% python3 -q
>>> import numpy as np
>>> np.set_printoptions(suppress=True, linewidth=200)
>>> tidy = lambda a: np.round(a, 2) + 0
>>> W0 = np.loadtxt("arr.csv", delimiter=",")
>>> W0
array([[0., 0., 0., 0., 1., 0., 0., 0., 0.],
       [0., 0., 0., 0., 0., 0., 0., 1., 0.],
       [0., 0., 0., 0., 0., 1., 0., 0., 0.],
       [0., 0., 0., 0., 0., 0., 1., 0., 0.],
       [0., 1., 0., 0., 0., 0., 0., 0., 0.],
       [0., 0., 0., 1., 0., 0., 0., 0., 0.],
       [0., 0., 1., 0., 0., 0., 0., 0., 0.],
       [1., 0., 0., 0., 0., 0., 0., 0., 0.],
       [0., 0., 0., 0., 0., 0., 0., 0., 1.]])
>>> # orthonormal columns
>>> vec = np.array([-2, -3, 0, 2, 1, -2, -3, -3, -2])
>>> tidy(np.linalg.det(W0))
np.float64(1.0)
>>> tidy(np.linalg.inv(W0))
array([[0., 0., 0., 0., 0., 0., 0., 1., 0.],
       [0., 0., 0., 0., 1., 0., 0., 0., 0.],
       [0., 0., 0., 0., 0., 0., 1., 0., 0.],
       [0., 0., 0., 0., 0., 1., 0., 0., 0.],
       [1., 0., 0., 0., 0., 0., 0., 0., 0.],
       [0., 0., 1., 0., 0., 0., 0., 0., 0.],
       [0., 0., 0., 1., 0., 0., 0., 0., 0.],
       [0., 1., 0., 0., 0., 0., 0., 0., 0.],
       [0., 0., 0., 0., 0., 0., 0., 0., 1.]])
>>> tidy(np.abs(np.linalg.eigvals(W0)))
array([1., 1., 1., 1., 1., 1., 1., 1., 1.])
>>> [p for p in range(1, 25) if np.allclose(np.linalg.matrix_power(W0, p), np.eye(9))]
[4, 8, 12, 16, 20, 24]
>>> 9 - np.linalg.matrix_rank(W0 - np.eye(9), tol=1e-8)
np.int64(3)
>>> tidy(np.sort(np.abs(np.degrees(np.angle(np.linalg.eigvals(W0))))))
array([  0.,   0.,   0.,  90.,  90.,  90.,  90., 180., 180.])
>>> f, r1 = W0[0], W0[4]
>>> f @ f
np.float64(1.0)
>>> pr = (f @ r1) / (f @ f) * f
>>> tidy(np.linalg.norm(f + r1) ** 2 + np.linalg.norm(f - r1) ** 2)
np.float64(4.0)
>>> (r1 - pr) @ f
np.float64(0.0)
>>> tidy(np.linalg.matrix_power(W0, 2))
array([[0., 1., 0., 0., 0., 0., 0., 0., 0.],
       [1., 0., 0., 0., 0., 0., 0., 0., 0.],
       [0., 0., 0., 1., 0., 0., 0., 0., 0.],
       [0., 0., 1., 0., 0., 0., 0., 0., 0.],
       [0., 0., 0., 0., 0., 0., 0., 1., 0.],
       [0., 0., 0., 0., 0., 0., 1., 0., 0.],
       [0., 0., 0., 0., 0., 1., 0., 0., 0.],
       [0., 0., 0., 0., 1., 0., 0., 0., 0.],
       [0., 0., 0., 0., 0., 0., 0., 0., 1.]])
>>> W0.sum(axis=1)
array([1., 1., 1., 1., 1., 1., 1., 1., 1.])
>>> tidy(np.linalg.matrix_power(W0, 100))
array([[1., 0., 0., 0., 0., 0., 0., 0., 0.],
       [0., 1., 0., 0., 0., 0., 0., 0., 0.],
       [0., 0., 1., 0., 0., 0., 0., 0., 0.],
       [0., 0., 0., 1., 0., 0., 0., 0., 0.],
       [0., 0., 0., 0., 1., 0., 0., 0., 0.],
       [0., 0., 0., 0., 0., 1., 0., 0., 0.],
       [0., 0., 0., 0., 0., 0., 1., 0., 0.],
       [0., 0., 0., 0., 0., 0., 0., 1., 0.],
       [0., 0., 0., 0., 0., 0., 0., 0., 1.]])
>>> pr = np.eye(9)[7]
>>> for _ in range(3):
...     pr = pr @ W0
...     print(pr.round(2))
... 
[1. 0. 0. 0. 0. 0. 0. 0. 0.]
[0. 0. 0. 0. 1. 0. 0. 0. 0.]
[0. 1. 0. 0. 0. 0. 0. 0. 0.]
>>> f = np.array([0, 0, -1, 2, 1, 0, 0, -1, 1])
>>> A2 = W0 + np.outer(f, np.eye(9)[5])
>>> tidy(np.linalg.det(A2) / np.linalg.det(W0)), tidy(1 + np.linalg.solve(W0, f)[5])
(np.float64(0.0), np.float64(0.0))
>>> np.linalg.matrix_rank(A2 - W0)
np.int64(1)
>>> A2
array([[ 0.,  0.,  0.,  0.,  1.,  0.,  0.,  0.,  0.],
       [ 0.,  0.,  0.,  0.,  0.,  0.,  0.,  1.,  0.],
       [ 0.,  0.,  0.,  0.,  0.,  0.,  0.,  0.,  0.],
       [ 0.,  0.,  0.,  0.,  0.,  2.,  1.,  0.,  0.],
       [ 0.,  1.,  0.,  0.,  0.,  1.,  0.,  0.,  0.],
       [ 0.,  0.,  0.,  1.,  0.,  0.,  0.,  0.,  0.],
       [ 0.,  0.,  1.,  0.,  0.,  0.,  0.,  0.,  0.],
       [ 1.,  0.,  0.,  0.,  0., -1.,  0.,  0.,  0.],
       [ 0.,  0.,  0.,  0.,  0.,  1.,  0.,  0.,  1.]])
>>> (W0 != 0).astype(int)
array([[0, 0, 0, 0, 1, 0, 0, 0, 0],
       [0, 0, 0, 0, 0, 0, 0, 1, 0],
       [0, 0, 0, 0, 0, 1, 0, 0, 0],
       [0, 0, 0, 0, 0, 0, 1, 0, 0],
       [0, 1, 0, 0, 0, 0, 0, 0, 0],
       [0, 0, 0, 1, 0, 0, 0, 0, 0],
       [0, 0, 1, 0, 0, 0, 0, 0, 0],
       [1, 0, 0, 0, 0, 0, 0, 0, 0],
       [0, 0, 0, 0, 0, 0, 0, 0, 1]])
>>> np.flatnonzero(np.linalg.matrix_power((W0 != 0) + (W0.T != 0) + np.eye(9), 9)[1])
array([0, 1, 4, 7])
>>> tidy(np.sort(np.linalg.eigvals(W0).real))
array([-1., -1.,  0.,  0.,  0.,  0.,  1.,  1.,  1.])
>>> A2 = np.array([[-2, 1, 0, 0, 2, 1, -1, -2],
...     [-2, 0, 3, -1, 1, -2, 3, 1],
...     [0, -2, -2, 3, 0, -1, 2, -3],
...     [2, -2, -1, 0, 1, -1, 1, -2],
...     [1, 2, 0, -2, -3, 1, -1, -2],
...     [-2, 1, 1, 3, -1, -1, 1, -3],
...     [3, 2, 3, -3, 0, 2, 2, 1],
...     [-1, -3, -1, -1, -1, -2, 2, 1]])
>>> A2[-1] = A2[0]
>>> A = A2 + 0.3 * np.eye(8)
>>> A
array([[-1.7,  1. ,  0. ,  0. ,  2. ,  1. , -1. , -2. ],
       [-2. ,  0.3,  3. , -1. ,  1. , -2. ,  3. ,  1. ],
       [ 0. , -2. , -1.7,  3. ,  0. , -1. ,  2. , -3. ],
       [ 2. , -2. , -1. ,  0.3,  1. , -1. ,  1. , -2. ],
       [ 1. ,  2. ,  0. , -2. , -2.7,  1. , -1. , -2. ],
       [-2. ,  1. ,  1. ,  3. , -1. , -0.7,  1. , -3. ],
       [ 3. ,  2. ,  3. , -3. ,  0. ,  2. ,  2.3,  1. ],
       [-2. ,  1. ,  0. ,  0. ,  2. ,  1. , -1. , -1.7]])
>>> vec = np.array([-1, 0, 0, 1, -3, 2, 1, -2])
>>> tidy(A * vec)
array([[ 1.7,  0. ,  0. ,  0. , -6. ,  2. , -1. ,  4. ],
       [ 2. ,  0. ,  0. , -1. , -3. , -4. ,  3. , -2. ],
       [ 0. ,  0. ,  0. ,  3. ,  0. , -2. ,  2. ,  6. ],
       [-2. ,  0. ,  0. ,  0.3, -3. , -2. ,  1. ,  4. ],
       [-1. ,  0. ,  0. , -2. ,  8.1,  2. , -1. ,  4. ],
       [ 2. ,  0. ,  0. ,  3. ,  3. , -1.4,  1. ,  6. ],
       [-3. ,  0. ,  0. , -3. ,  0. ,  4. ,  2.3, -2. ],
       [ 2. ,  0. ,  0. ,  0. , -6. ,  2. , -1. ,  3.4]])
>>> tidy(A @ np.ones(8))
array([-0.7,  3.3, -2.7, -1.7, -3.7, -0.7, 10.3, -0.7])
>>> tidy(A @ vec)
array([ 0.7, -5. ,  9. , -1.7, 10.1, 13.6, -1.7,  0.4])
>>> arr = np.loadtxt("x.csv", delimiter=",")
>>> tidy(arr)
array([[-1.13,  0.48, -0.42, -0.41,  0.25,  0.62,  0.15],
       [ 0.48, -0.92,  0.44, -0.26, -1.04,  0.6 , -0.95],
       [-0.42,  0.44, -1.72,  0.47, -0.71, -0.54, -0.39],
       [-0.41, -0.26,  0.47, -1.14,  1.79,  0.28, -0.45],
       [ 0.25, -1.04, -0.71,  1.79,  0.08,  0.91,  0.24],
       [ 0.62,  0.6 , -0.54,  0.28,  0.91, -1.81,  0.26],
       [ 0.15, -0.95, -0.39, -0.45,  0.24,  0.26, -1.36]])
>>> # looks like rank 5
>>> U, sig, Vt = np.linalg.svd(arr)
>>> vecs = Vt[:(sig > 1e-8).sum()]
>>> rng = np.random.default_rng(40929)
>>> vec = arr[4] + -3 * arr[1] + rng.integers(2) * np.eye(7)[4]
>>> tidy(vec)
array([-1.18,  1.71, -2.03,  2.57,  4.21, -0.89,  3.08])
>>> np.linalg.matrix_rank(np.vstack([arr, vec]))
np.int64(6)
>>> tidy(np.linalg.norm(vec - vecs.T @ vecs @ vec))
np.float64(0.15)
>>> np.allclose(vecs.T @ vecs @ vec, vec)
False
>>> np.allclose(arr, arr.T)
True
>>> tidy(np.trace(arr))
np.float64(-8.0)
>>> tidy(np.sort(np.abs(np.linalg.eigvals(arr))))
array([0., 0., 2., 2., 2., 3., 3.])
>>> tidy(np.abs(np.linalg.eigvals(arr)).max())
np.float64(3.0)
>>> tidy(np.linalg.det(arr))
np.float64(0.0)
>>> tidy(np.linalg.eigvalsh(arr).min())
np.float64(-3.0)
>>> [round(float(np.linalg.det(arr[:i, :i])), 2) + 0 for i in range(1, 8)]
[-1.13, 0.81, -1.2, 0.71, 5.93, 0.0, 0.0]
>>> np.all(np.linalg.eigvalsh(arr) > 0)
np.False_
>>> J = np.loadtxt("block13.csv", delimiter=",")
>>> J
array([[-2., -1., -3., -3.,  0., -2.,  5., -5.],
       [-4., -1., -2., -2.,  0.,  3.,  0., -4.],
       [ 4.,  2., -4.,  5.,  0.,  3.,  5., -2.],
       [ 5., -5.,  4.,  5.,  0., -3.,  2.,  4.],
       [ 0.,  0.,  0.,  0.,  5.,  0.,  0.,  0.],
       [-3.,  3.,  4.,  5.,  0.,  0.,  0., -2.],
       [ 5.,  2.,  5.,  1.,  0.,  0.,  0., -2.],
       [ 3., -5.,  3.,  1.,  0.,  5.,  4., -2.]])
>>> # 2 groups of indices that never mix
>>> lab = rng.permutation(8)
>>> lab
array([2, 7, 6, 5, 3, 1, 4, 0])
>>> A2 = J[lab][:, lab]
>>> np.allclose(A2, J)
False
>>> np.diag(A2)
array([-4., -2.,  0.,  0.,  5., -1.,  5., -2.])
>>> G = arr.T @ arr
>>> np.trace(G), tidy((arr ** 2).sum())
(np.float64(30.0), np.float64(30.0))
>>> (arr @ arr.T).shape
(7, 7)
>>> np.allclose(G, G.T)
True
>>> data = np.array([[0, 3, 6, 3, 1, 5, 4, 8, 8],
...     [4, 5, 8, 6, 5, 1, 6, 8, 7],
...     [1, 7, 4, 1, 7, 7, 1, 1, 1],
...     [4, 4, 0, 5, 1, 0, 9, 9, 7],
...     [6, 3, 2, 7, 0, 1, 3, 4, 1],
...     [6, 2, 9, 7, 9, 0, 0, 7, 1],
...     [2, 7, 0, 7, 4, 9, 9, 3, 6],
...     [6, 1, 0, 8, 5, 4, 9, 5, 0],
...     [0, 5, 3, 7, 4, 5, 0, 5, 0],
...     [4, 6, 2, 7, 7, 2, 7, 1, 3],
...     [4, 8, 6, 4, 2, 5, 8, 0, 8],
...     [8, 6, 3, 9, 2, 2, 3, 5, 6],
...     [5, 8, 9, 3, 5, 0, 2, 1, 1],
...     [4, 0, 3, 0, 1, 0, 2, 6, 0],
...     [5, 9, 5, 7, 7, 1, 5, 3, 2],
...     [8, 3, 0, 0, 7, 9, 5, 4, 4]])
>>> data[-1] = data[0] + -2 * data[1]
>>> data
array([[  0,   3,   6,   3,   1,   5,   4,   8,   8],
       [  4,   5,   8,   6,   5,   1,   6,   8,   7],
       [  1,   7,   4,   1,   7,   7,   1,   1,   1],
       [  4,   4,   0,   5,   1,   0,   9,   9,   7],
       [  6,   3,   2,   7,   0,   1,   3,   4,   1],
       [  6,   2,   9,   7,   9,   0,   0,   7,   1],
       [  2,   7,   0,   7,   4,   9,   9,   3,   6],
       [  6,   1,   0,   8,   5,   4,   9,   5,   0],
       [  0,   5,   3,   7,   4,   5,   0,   5,   0],
       [  4,   6,   2,   7,   7,   2,   7,   1,   3],
       [  4,   8,   6,   4,   2,   5,   8,   0,   8],
       [  8,   6,   3,   9,   2,   2,   3,   5,   6],
       [  5,   8,   9,   3,   5,   0,   2,   1,   1],
       [  4,   0,   3,   0,   1,   0,   2,   6,   0],
       [  5,   9,   5,   7,   7,   1,   5,   3,   2],
       [ -8,  -7, -10,  -9,  -9,   3,  -8,  -8,  -6]])
>>> vec = np.array([2, -1, 0, 0, 2, -1, -1, 2, 0])
>>> y = data @ vec
>>> tidy(np.linalg.solve(data.T @ data, data.T @ y))
array([ 2., -1.,  0.,  0.,  2., -1., -1.,  2.,  0.])
>>> tidy(np.linalg.lstsq(data, y)[0])
array([ 2., -1.,  0.,  0.,  2., -1., -1.,  2.,  0.])
>>> tidy(np.linalg.pinv(data) @ data)
array([[1., 0., 0., 0., 0., 0., 0., 0., 0.],
       [0., 1., 0., 0., 0., 0., 0., 0., 0.],
       [0., 0., 1., 0., 0., 0., 0., 0., 0.],
       [0., 0., 0., 1., 0., 0., 0., 0., 0.],
       [0., 0., 0., 0., 1., 0., 0., 0., 0.],
       [0., 0., 0., 0., 0., 1., 0., 0., 0.],
       [0., 0., 0., 0., 0., 0., 1., 0., 0.],
       [0., 0., 0., 0., 0., 0., 0., 1., 0.],
       [0., 0., 0., 0., 0., 0., 0., 0., 1.]])
>>> y = y + 0.1 * rng.normal(size=16)
>>> tidy(y)
array([  6.  ,  22.1 ,   3.02,  14.95,  12.89,  41.99,  -7.06,  18.  ,   7.9 ,   9.18,  -9.08,  19.06,  12.14,  20.12,  15.25, -37.95])
>>> beta, *_ = np.linalg.lstsq(data, y)
>>> [round(float(np.linalg.norm(np.linalg.solve(data.T @ data + lam * np.eye(9), data.T @ y))), 2) for lam in (0, 1, 10, 100)]
[3.89, 3.8, 3.35, 2.41]
>>> tidy(np.linalg.norm(y - data @ beta))
np.float64(0.33)
>>> tidy(data.T @ (y - data @ beta))
array([0., 0., 0., 0., 0., 0., 0., 0., 0.])
>>> tidy(beta)
array([ 2.01, -0.98, -0.01, -0.02,  2.01, -1.01, -1.  ,  2.  ,  0.  ])
>>> vec = np.array([1, 2, 1, -2, 1, 1, -1, -1, -1])
>>> h = np.maximum(data @ vec, 0)
>>> np.maximum(data @ vec, 0) - np.maximum(-data @ vec, 0)
array([ -8,  -5,  28, -22,  -7,   6,  -3, -13,   3,   2,   9,  -5,  25,   0,  12,   2])
>>> tidy(np.tanh(data @ vec))
array([-1.  , -1.  ,  1.  , -1.  , -1.  ,  1.  , -1.  , -1.  ,  1.  ,  0.96,  1.  , -1.  ,  1.  ,  0.  ,  1.  ,  0.96])
>>> q, vecs = np.linalg.qr(data[:, :6])[0], np.linalg.qr(data[:, 6:])[0]
>>> sig = np.linalg.svd(q.T @ vecs, compute_uv=False)
>>> tidy(np.linalg.norm(q @ q.T - vecs @ vecs.T, 2))
np.float64(1.0)
>>> tidy(sig)
array([0.9 , 0.76, 0.69])
>>> K = np.array([[2, -3, 0, 0], [0, -1, 0, 0], [0, 0, 2, -3], [0, 0, 0, -1]])
>>> # 2 groups of indices that never mix
>>> q, vecs = np.linalg.qr(K[:, :2])[0], np.linalg.qr(K[:, 2:])[0]
>>> sig = np.linalg.svd(q.T @ vecs, compute_uv=False)
>>> tidy(np.linalg.norm(q @ q.T - vecs @ vecs.T, 2))
np.float64(1.0)
>>> evals, vecs = np.linalg.eig(K)
>>> np.prod(evals)
np.float64(4.0)
>>> K @ vecs[:, 0] - evals[0] * vecs[:, 0]
array([0., 0., 0., 0.])
>>> tidy(np.sort(np.linalg.eigvals(K @ K)))
array([1., 1., 4., 4.])
>>> A2 = np.array([[-8, -1, -1], [9, -9, 4], [-3, 7, 5], [-5, 8, -4]])
>>> np.einsum("ik,kj->ji", K, A2)
array([[-43,  -9,   9,   5],
       [ 25,   9, -10,  -8],
       [-14,  -4,  22,   4]])
>>> np.einsum("ik,kj->ij", K, A2)
array([[-43,  25, -14],
       [ -9,   9,  -4],
       [  9, -10,  22],
       [  5,  -8,   4]])
>>> np.linalg.matrix_rank(K @ A2)
np.int64(3)
>>> A2.T @ K.T
array([[-43,  -9,   9,   5],
       [ 25,   9, -10,  -8],
       [-14,  -4,  22,   4]])
>>> np.einsum("ij,ij->i", K, K)
array([13,  1, 13,  1])
>>> E = np.loadtxt("out12.csv", delimiter=",")
>>> E
array([[14.,  0.,  1., 13.,  2., 10.,  0., 12., 11., 11.,  9.],
       [ 0.,  0.,  0.,  0.,  0.,  6.,  0.,  0.,  0.,  0.,  0.],
       [ 0.,  2.,  0.,  0.,  0.,  0.,  0.,  8.,  0.,  0.,  2.],
       [ 0.,  0.,  0.,  3.,  0.,  0.,  0.,  4.,  2.,  0.,  9.],
       [11.,  8., 11.,  9., 12., 11.,  4.,  0.,  4., 15.,  3.],
       [ 0.,  4.,  0.,  3.,  0.,  0.,  0.,  9.,  0.,  1.,  9.],
       [ 0.,  0.,  0.,  0.,  0.,  0.,  0.,  0.,  0.,  0.,  0.],
       [ 2.,  4.,  3.,  1.,  4.,  7.,  0.,  0.,  0.,  5.,  0.],
       [ 0.,  8.,  2.,  1.,  3.,  1.,  4.,  9.,  0.,  6.,  5.],
       [12.,  4.,  6., 11.,  7.,  9.,  0.,  5.,  8., 12.,  7.],
       [11.,  8.,  8.,  9.,  9., 14.,  4.,  8.,  1., 18.,  3.],
       [ 0.,  4.,  0.,  0.,  0.,  1.,  0.,  0.,  0.,  0.,  0.],
       [10.,  2.,  3.,  8.,  4., 11.,  0.,  5.,  4., 10.,  2.],
       [ 5.,  8.,  6.,  5.,  7.,  8.,  4.,  6.,  0., 12.,  3.],
       [ 0.,  0.,  0.,  0.,  0.,  2.,  0.,  0.,  0.,  0.,  0.],
       [ 0.,  4.,  3.,  0.,  4.,  0.,  0.,  0.,  0.,  0.,  1.],
       [ 3.,  0.,  0.,  4.,  0.,  2.,  0.,  6.,  2.,  0.,  4.],
       [ 0.,  0.,  0.,  0.,  0.,  0.,  0.,  0.,  0.,  0.,  0.],
       [ 1.,  2.,  0.,  0.,  0.,  8.,  0.,  4.,  0.,  4.,  0.],
       [ 9.,  6.,  5., 10.,  6.,  6.,  2., 10.,  5., 12., 10.],
       [ 0.,  6.,  1.,  0.,  2.,  0.,  2.,  0.,  0.,  0.,  0.],
       [ 5.,  0.,  0.,  5.,  0.,  2.,  0.,  0.,  6.,  0.,  3.],
       [ 0.,  8.,  4.,  0.,  5.,  6.,  4.,  0.,  0.,  6.,  0.],
       [ 0.,  0.,  0.,  3.,  0.,  0.,  0.,  2.,  2.,  0.,  7.],
       [ 0.,  0.,  0.,  0.,  0.,  0.,  0.,  0.,  0.,  0.,  0.],
       [ 0.,  4.,  0.,  0.,  0.,  0.,  0.,  0.,  0.,  0.,  0.],
       [ 0.,  8.,  3.,  0.,  4.,  0.,  4.,  3.,  0.,  3.,  3.],
       [ 2.,  8.,  4.,  5.,  5.,  1.,  4.,  9.,  0.,  8.,  9.],
       [16.,  0.,  3., 15.,  4.,  9.,  0.,  9., 15., 11., 11.],
       [ 0.,  0.,  0.,  1.,  1.,  0.,  0.,  0.,  0.,  0.,  1.],
       [ 0.,  8.,  7.,  3.,  8.,  0.,  4.,  0.,  0.,  3.,  7.],
       [ 0.,  0.,  0.,  0.,  0.,  0.,  0.,  3.,  0.,  0.,  4.],
       [ 0.,  0.,  0.,  1.,  0.,  0.,  0.,  0.,  3.,  0.,  1.],
       [ 0.,  8.,  5.,  0.,  6.,  3.,  4.,  0.,  0.,  5.,  0.],
       [ 0.,  6.,  3.,  0.,  4.,  0.,  2.,  0.,  0.,  0.,  4.],
       [ 3.,  2.,  3.,  4.,  4.,  0.,  0.,  0.,  3.,  0.,  4.],
       [13.,  0.,  4., 11.,  5.,  9.,  0.,  1., 11.,  8.,  5.],
       [14.,  4.,  5., 15.,  6.,  6.,  0., 12., 13., 13., 15.],
       [10.,  4.,  4.,  9.,  5., 10.,  0.,  8.,  4., 12.,  5.]])
>>> Xc = E - E.mean(axis=0)
>>> U, sig, Vt = np.linalg.svd(Xc, full_matrices=False)
>>> np.linalg.matrix_rank(Xc)
np.int64(11)
>>> np.abs(Vt[0]).argmax()
np.int64(9)
>>> (np.sign(U[:, 0]) == np.sign(U[0, 0])).astype(int)
array([1, 0, 0, 0, 1, 0, 0, 0, 0, 1, 1, 0, 1, 1, 0, 0, 0, 0, 0, 1, 0, 0, 0, 0, 0, 0, 0, 1, 1, 0, 0, 0, 0, 0, 0, 0, 1, 1, 1])
>>> tidy(Vt[0] * np.sign(Vt[0, np.abs(Vt[0]).argmax()]))
array([0.47, 0.06, 0.17, 0.42, 0.2 , 0.33, 0.02, 0.25, 0.29, 0.47, 0.23])
>>> np.abs(U[:, 0]).argmax()
np.int64(37)
